$ python3 -q
>>> import numpy as np
>>> from numpy import linalg as LA
>>> np.set_printoptions(precision=2, suppress=True, linewidth=140, sign=" ")
>>> rd = lambda a: np.round(a, 2) + 0
>>> feats = np.load("mat.npy")
>>> feats
array([[ 0,  1,  1],
       [ 1,  0,  1],
       [ 1,  1,  0]])
>>> # symmetric, so the eigenvalues are real
>>> w, vecs = LA.eigh(feats)
>>> x = np.array([-1, 2, 5])
>>> x @ feats @ x
np.int64(6)
>>> rd(LA.eigvalsh(feats[1:, 1:]))
array([-1.,  1.])
>>> rd(vecs * np.maximum(w, 0) @ vecs.T)
array([[ 0.67,  0.67,  0.67],
       [ 0.67,  0.67,  0.67],
       [ 0.67,  0.67,  0.67]])
>>> x @ feats @ x / (x @ x), rd(w[0]), rd(w[-1])
(np.float64(0.2), np.float64(-1.0), np.float64(2.0))
>>> rng = np.random.default_rng(94942)
>>> idx = rng.permutation(3)
>>> A2 = feats[:, idx] * rng.choice([-1, 1], 3)
>>> A2
array([[-1,  0,  1],
       [ 0,  1,  1],
       [-1,  1,  0]])
>>> Uu, _, vt = LA.svd(feats.T @ A2)
>>> idx
array([ 1,  0,  2])
>>> [round(float(LA.det(feats[:i, :i])), 2) + 0 for i in range(1, 4)]
[0.0, -1.0, 2.0]
>>> rd(LA.eigvalsh(feats).min())
np.float64(-1.0)
>>> w, vecs = LA.eigh(feats)
>>> rd(LA.eigvalsh(feats @ feats))
array([ 1.,  1.,  4.])
>>> rd(vecs @ np.diag(w) @ vecs.T)
array([[ 0.,  1.,  1.],
       [ 1.,  0.,  1.],
       [ 1.,  1.,  0.]])
>>> w.sum(), np.trace(feats)
(np.float64(0.0), np.int64(0))
>>> rd(LA.eigvalsh(feats + 4 * np.eye(3)))
array([ 3.,  3.,  6.])
>>> rd(vecs.T @ feats @ vecs)
array([[-1.,  0.,  0.],
       [ 0., -1.,  0.],
       [ 0.,  0.,  2.]])
>>> rd(np.abs(vecs[:, -1]))
array([ 0.58,  0.58,  0.58])
>>> (w > 1e-8).sum(), (w < -1e-8).sum()
(np.int64(1), np.int64(2))
>>> np.unique(w.round(6) + 0, return_counts=True)[1]
array([ 2,  1])
>>> rd(w)
array([-1., -1.,  2.])
>>> M = np.load("sample1.npy")
>>> M
array([[ 2, -2,  3],
       [ 2, -2,  3],
       [-3, -3, -3],
       [ 1,  0,  3],
       [ 3, -2,  6],
       [-3, -3, -3],
       [ 0,  0,  0],
       [ 3, -2,  6],
       [ 0,  0,  0],
       [ 0,  0,  0],
       [ 0,  0,  0],
       [ 0,  0,  0],
       [ 3, -2,  6],
       [ 0,  0,  0],
       [ 0, -5,  3],
       [-3, -3, -3],
       [ 0, -5,  3],
       [ 0,  0,  0],
       [ 0,  0,  0],
       [ 0,  0,  0],
       [ 1,  0,  3],
       [ 2, -2,  3],
       [-3, -3, -3]])
>>> # rows 0 and 1 are equal
>>> cen = M - M.mean(axis=0)
>>> Uu, sig, vt = LA.svd(cen, full_matrices=False)
>>> rd(vt[0] * np.sign(vt[0, np.abs(vt[0]).argmax()]))
array([ 0.54,  0.  ,  0.84])
>>> (np.sign(Uu[:, 0]) == np.sign(Uu[0, 0])).astype(int)
array([ 1,  1,  0,  1,  1,  0,  0,  1,  0,  0,  0,  0,  1,  0,  1,  0,  1,  0,  0,  0,  1,  1,  0])
>>> np.abs(vt[0]).argmax()
np.int64(2)
>>> cen = (M - M.mean(axis=0)) / M.std(axis=0)
>>> rd(cen.std(axis=0))
array([ 1.,  1.,  1.])
>>> c = LA.lstsq(np.delete(cen, 0, axis=1), cen[:, 0])[0]
>>> rd(1 - np.var(cen[:, 0] - np.delete(cen, 0, axis=1) @ c))
np.float64(0.95)
>>> np.abs(c).argmax()
np.int64(1)
>>> x = np.array([5, 4, 5])
>>> y = M @ x
>>> rd(LA.lstsq(M, y)[0])
array([ 5.,  4.,  5.])
>>> rd(LA.pinv(M) @ M)
array([[ 1.,  0.,  0.],
       [ 0.,  1.,  0.],
       [ 0.,  0.,  1.]])
>>> y
array([ 17,  17, -42,  20,  37, -42,   0,  37,   0,   0,   0,   0,  37,   0,  -5, -42,  -5,   0,   0,   0,  20,  17, -42])
>>> rd(LA.solve(M.T @ M, M.T @ y))
array([ 5.,  4.,  5.])
>>> y = y + 0.1 * rng.normal(size=23)
>>> rd(y)
array([ 17.01,  16.97, -41.9 ,  20.15,  37.34, -41.95,   0.04,  37.08,   0.18,  -0.06,  -0.04,  -0.05,  37.13,  -0.14,  -4.95, -42.05,
        -4.93,   0.14,  -0.07,   0.19,  19.93,  16.97, -42.09])
>>> c, *_ = LA.lstsq(M, y)
>>> [round(float(LA.norm(LA.solve(M.T @ M + lam * np.eye(3), M.T @ y))), 2) for lam in (0, 1, 10, 100)]
[8.13, 8.07, 7.65, 5.2]
>>> rd(c)
array([ 4.94,  4.01,  5.05])
>>> P = M @ LA.solve(M.T @ M, M.T)
>>> np.allclose(P @ P, P)
True
>>> rd(np.diag(P))
array([ 0.23,  0.23,  0.19,  0.27,  0.18,  0.19,  0.  ,  0.18,  0.  ,  0.  ,  0.  ,  0.  ,  0.18,  0.  ,  0.25,  0.19,  0.25,  0.  ,  0.  ,
        0.  ,  0.27,  0.23,  0.19])
>>> rd(LA.eigvalsh(P))
array([ 0.,  0.,  0.,  0.,  0.,  0.,  0.,  0.,  0.,  0.,  0.,  0.,  0.,  0.,  0.,  0.,  0.,  0.,  0.,  0.,  1.,  1.,  1.])
>>> LA.matrix_rank(np.eye(23) - P)
np.int64(20)
>>> rd(np.trace(P))
np.float64(3.0)
>>> A = np.load("x.npy")
>>> A
array([[-30, -10, -40],
       [  0,   0,   0],
       [  6,   2,   8]])
>>> rd(LA.det(2 * A)), rd(LA.det(A))
(np.float64(0.0), np.float64(0.0))
>>> np.kron(np.eye(2, dtype=int), A)
array([[-30, -10, -40,   0,   0,   0],
       [  0,   0,   0,   0,   0,   0],
       [  6,   2,   8,   0,   0,   0],
       [  0,   0,   0, -30, -10, -40],
       [  0,   0,   0,   0,   0,   0],
       [  0,   0,   0,   6,   2,   8]])
>>> np.einsum("ii->", A)
np.int64(-22)
>>> rd(LA.det(A[::-1]))
np.float64(0.0)
>>> rd(LA.det(A.T))
np.float64(0.0)
>>> np.einsum("ij,ji->", A, A)
np.int64(484)
